% python3 -q
>>> import numpy as np
>>> from numpy import linalg as LA
>>> np.set_printoptions(precision=4, suppress=True, linewidth=160, legacy="1.25")
>>> W0 = np.load("data.npy")
>>> W0
array([[ 3,  2,  0, -2],
       [-3, -3,  0,  1],
       [ 0,  0,  1,  0],
       [ 1,  2,  0,  1]])
>>> blk = np.stack([W0, -3 * W0, W0[::-1]])
>>> print(np.einsum("bij,cij->bc", blk, blk))
[[  43 -129   10]
 [-129  387  -30]
 [  10  -30   43]]
>>> LA.matrix_rank(blk)
array([4, 4, 4])
>>> LA.matrix_rank(blk.reshape(3, -1))
2
>>> blk.shape
(3, 4, 4)
>>> print((W0 - W0.T) / 2)
[[ 0.   2.5  0.  -1.5]
 [-2.5  0.   0.  -0.5]
 [ 0.   0.   0.   0. ]
 [ 1.5  0.5  0.   0. ]]
>>> np.allclose(W0 @ W0.T, W0.T @ W0)
False
>>> np.round(LA.det(W0), 4)
-1.0
>>> np.allclose(W0, W0.T)
False
>>> W0 @ W0
array([[ 1, -4,  0, -6],
       [ 1,  5,  0,  4],
       [ 0,  0,  1,  0],
       [-2, -2,  0,  1]])
>>> (W0 != 0).astype(int)
array([[1, 1, 0, 1],
       [1, 1, 0, 1],
       [0, 0, 1, 0],
       [1, 1, 0, 1]])
>>> rng = np.random.default_rng(93)
>>> z = rng.permutation(4)
>>> z
array([3, 1, 0, 2])
>>> other = W0[z][:, z]
>>> np.diag(other)
array([ 1, -3,  3,  1])
>>> other
array([[ 1,  2,  1,  0],
       [ 1, -3, -3,  0],
       [-2,  2,  3,  0],
       [ 0,  0,  0,  1]])
>>> data = 3 * np.eye(3) + np.eye(3, k=1)
>>> data
array([[3., 1., 0.],
       [0., 3., 1.],
       [0., 0., 3.]])
>>> q, V = LA.qr(data[:, :1])[0], LA.qr(data[:, 1:])[0]
>>> sigma = LA.svd(q.T @ V, compute_uv=False)
>>> sigma
array([0.3315])
>>> np.unravel_index(np.abs(data).argmax(), data.shape)
(0, 0)
>>> LA.norm(data, axis=1)
array([3.1623, 3.1623, 3.    ])
>>> np.round(LA.norm(data, 2), 4)
3.7451
>>> print(data[1] @ data[0])
3.0
>>> round(LA.norm(data, "nuc"), 4)
9.1666
>>> print(np.round(LA.norm(data) ** 2 / LA.norm(data, 2) ** 2, 4))
2.0676
>>> LA.norm(data, axis=0)
array([3.    , 3.1623, 3.1623])
>>> np.round(LA.norm(data[1] - data[0]), 4)
3.7417
>>> u = np.array([0, -1])
>>> np.array([np.convolve(row, u, "same") for row in data])
array([[ 0., -3., -1.],
       [ 0.,  0., -3.],
       [ 0.,  0.,  0.]])
>>> np.cross(data[1, :3], data[2, :3])
array([9., 0., 0.])
>>> np.polyval(u, data[1])
array([-1., -1., -1.])
>>> print(np.correlate(data[1], data[2], "full"))
[0. 9. 3. 0. 0.]
>>> mat = np.loadtxt("w.csv", delimiter=",")
>>> mat
array([[-1.2256, -3.5488,  1.    ],
       [-2.5254, -0.9492,  1.    ],
       [-1.3794, -3.2412,  1.    ],
       [-1.3857, -3.2286,  1.    ],
       [-2.2387, -1.5226,  1.    ],
       [-3.5411,  1.0822,  1.    ],
       [ 0.5658, -7.1317,  1.    ],
       [-1.0447, -3.9106,  1.    ],
       [-4.1009,  2.2018,  1.    ],
       [-0.8436, -4.3128,  1.    ],
       [-0.8295, -4.341 ,  1.    ]])
>>> rk = LA.matrix_rank(mat)
>>> rk
2
>>> null = LA.svd(mat)[2][rk:].T
>>> np.round(mat @ null, 4) + 0
array([[0.],
       [0.],
       [0.],
       [0.],
       [0.],
       [0.],
       [0.],
       [0.],
       [0.],
       [0.],
       [0.]])
>>> [int(LA.matrix_rank(np.delete(mat, i, axis=0))) for i in range(11)]
[2, 2, 2, 2, 2, 2, 2, 2, 2, 2, 2]
>>> LA.matrix_rank(mat.T @ mat), LA.matrix_rank(mat @ mat.T)
(2, 2)
>>> null @ null.T
array([[0.0976, 0.0488, 0.2927],
       [0.0488, 0.0244, 0.1463],
       [0.2927, 0.1463, 0.878 ]])
>>> np.allclose(mat @ null, 0)
True
>>> null[:, 0] / null[np.abs(null[:, 0]).round(6).argmax(), 0]
array([0.3333, 0.1667, 1.    ])
>>> print([int(LA.matrix_rank(mat[:i])) for i in range(1, len(mat) + 1)])
[1, 2, 2, 2, 2, 2, 2, 2, 2, 2, 2]
>>> null.shape
(3, 1)
